>>> import numpy as np
>>> np.set_printoptions(precision=2, suppress=True, linewidth=200)
>>> rnd = lambda a: np.round(a, 2) + 0
>>> J = np.loadtxt("arr.csv", delimiter=",")
>>> rnd(J)
array([[-10.47, -15.85,  -4.69,  -4.16],
       [ -3.06,   8.61, -17.44,   3.51],
       [-11.04,  -9.75, -13.39,  -1.91],
       [ -6.37,   3.28, -18.55,   2.08],
       [ -8.38, -17.35,   1.92,  -5.  ],
       [  5.16,  16.61,  -8.39,   5.2 ],
       [ 10.12,   5.64,  16.29,   0.57],
       [  1.69, -10.43,  16.51,  -3.96],
       [  5.14,  16.61,  -8.42,   5.2 ],
       [ -6.28, -17.1 ,   6.41,  -5.21],
       [-11.15, -13.57,  -9.  ,  -3.25],
       [-10.27,  -6.14, -16.01,  -0.73],
       [  8.42,   0.95,  18.1 ,  -0.86],
       [-11.22, -12.61, -10.33,  -2.9 ],
       [ 10.05,  16.44,   3.01,   4.44],
       [  4.  ,  -7.23,  17.94,  -3.16],
       [  5.9 ,  -4.13,  18.51,  -2.32],
       [  5.74,  -4.42,  18.49,  -2.4 ],
       [-11.22, -12.25, -10.78,  -2.77],
       [-10.03, -16.47,  -2.92,  -4.45],
       [ -7.69, -17.39,   3.53,  -5.11],
       [  5.61,  -4.65,  18.46,  -2.46],
       [  7.93,  -0.16,  18.32,  -1.19],
       [-11.2 , -11.3 , -11.88,  -2.43],
       [ -0.55, -12.98,  14.51,  -4.56],
       [-10.85,  -8.61, -14.35,  -1.52],
       [ -5.47,   4.89, -18.43,   2.53],
       [-11.19, -13.14,  -9.63,  -3.09],
       [ -7.04, -17.3 ,   4.92,  -5.17],
       [ -2.4 , -14.71,  12.39,  -4.91],
       [ 11.23,  12.19,  10.85,   2.75],
       [ -8.35,  -0.78, -18.13,   0.91],
       [ -8.32,  -0.73, -18.15,   0.93],
       [ 10.78,  15.15,   6.25,   3.87],
       [ -3.49,   8.  , -17.68,   3.35]])
>>> x0 = np.array([0, 2, -1, 2])
>>> rnd(J @ np.eye(4)[2])
array([ -4.69, -17.44, -13.39, -18.55,   1.92,  -8.39,  16.29,  16.51,  -8.42,   6.41,  -9.  , -16.01,  18.1 , -10.33,   3.01,  17.94,  18.51,  18.49, -10.78,  -2.92,   3.53,  18.46,  18.32, -11.88,
        14.51, -14.35, -18.43,  -9.63,   4.92,  12.39,  10.85, -18.13, -18.15,   6.25, -17.68])
>>> x0 @ J
Traceback (most recent call last):
  File "<python-input-7>", line 1, in <module>
    x0 @ J
    ~~~^~~
ValueError: matmul: Input operand 1 has a mismatch in its core dimension 0, with gufunc signature (n?,k),(k,m?)->(n?,m?) (size 35 is different from 4)
>>> np.sign((J @ x0).round(6))
array([-1.,  1., -1.,  1., -1.,  1., -1., -1.,  1., -1., -1.,  1., -1., -1.,  1., -1., -1., -1., -1., -1., -1., -1., -1., -1., -1., -1.,  1., -1., -1., -1.,  1.,  1.,  1.,  1.,  1.])
>>> np.linalg.norm(J @ x0) <= np.linalg.norm(J, 2) * np.linalg.norm(x0) + 1e-9
np.True_
>>> Ac = J - J.mean(axis=0)
>>> left, sigma, Vt = np.linalg.svd(Ac, full_matrices=False)
>>> rnd(sigma)
array([87.86, 73.88,  0.  ,  0.  ])
>>> (np.sign(left[:, 0]) == np.sign(left[0, 0])).astype(int)
array([1, 1, 1, 1, 1, 1, 0, 0, 1, 0, 1, 1, 0, 1, 0, 0, 0, 0, 1, 1, 1, 0, 0, 1, 0, 1, 1, 1, 0, 0, 0, 1, 1, 0, 1])
>>> rnd(Vt[0] * np.sign(Vt[0, np.abs(Vt[0]).argmax()]))
array([ 0.45,  0.13,  0.88, -0.02])
